$ python -q
>>> import numpy as np
>>> np.set_printoptions(suppress=True, linewidth=200)
>>> rd = lambda a: np.round(a, 2) + 0
>>> O, _ = np.linalg.qr(np.array([[-0.3, 1.7], [0.0, -0.4], [-1.4, -0.2], [2.2, 0.1]]))
>>> feats = O @ O.T
>>> rd(feats)
array([[ 0.94, -0.22, -0.05, -0.04],
       [-0.22,  0.05,  0.03, -0.01],
       [-0.05,  0.03,  0.3 , -0.45],
       [-0.04, -0.01, -0.45,  0.71]])
>>> rd(feats.reshape(2, -1))
array([[ 0.94, -0.22, -0.05, -0.04, -0.22,  0.05,  0.03, -0.01],
       [-0.05,  0.03,  0.3 , -0.45, -0.04, -0.01, -0.45,  0.71]])
>>> T = feats.reshape(4, 2, -1)
>>> np.einsum("ihd,jhd->hij", T, T).shape
(2, 4, 4)
>>> print(T.shape)
(4, 2, 2)
>>> W0 = np.load("test18.npy")
>>> print(rd(W0))
[[-0.68 -0.08  0.35]
 [-0.55 -0.2   0.19]
 [-0.13 -0.36 -0.27]
 [ 0.46 -0.47  0.68]
 [ 0.    0.04 -0.38]
 [ 0.    0.77  0.39]]
>>> vec = np.array([-1, 0, -1])
>>> y = W0 @ vec
>>> rd(np.linalg.solve(W0.T @ W0, W0.T @ y))
array([-1.,  0., -1.])
>>> rd(np.linalg.pinv(W0) @ W0)
array([[1., 0., 0.],
       [0., 1., 0.],
       [0., 0., 1.]])
>>> rng = np.random.default_rng(664080)
>>> y = y + 0.3 * rng.normal(size=6)
>>> rd(y)
array([ 0.18,  0.55,  0.52, -1.23,  0.16, -0.71])
>>> coef, *_ = np.linalg.lstsq(W0, y)
>>> rd(W0.T @ (y - W0 @ coef))
array([0., 0., 0.])
>>> rd(coef)
array([-1.06, -0.27, -1.15])
>>> hat = W0 @ np.linalg.solve(W0.T @ W0, W0.T)
>>> np.allclose(hat @ hat, hat)
True
>>> rd(hat @ W0[:, 2])
array([ 0.35,  0.19, -0.27,  0.68, -0.38,  0.39])
>>> np.linalg.matrix_rank(np.eye(6) - hat)
np.int64(3)
>>> rd(hat)
array([[ 0.6 ,  0.46,  0.02, -0.03, -0.14,  0.07],
       [ 0.46,  0.38,  0.09, -0.03, -0.08, -0.08],
       [ 0.02,  0.09,  0.22, -0.07,  0.09, -0.39],
       [-0.03, -0.03, -0.07,  0.9 , -0.28, -0.09],
       [-0.14, -0.08,  0.09, -0.28,  0.15, -0.12],
       [ 0.07, -0.08, -0.39, -0.09, -0.12,  0.75]])
>>> np.trace(hat)
np.float64(3.0)
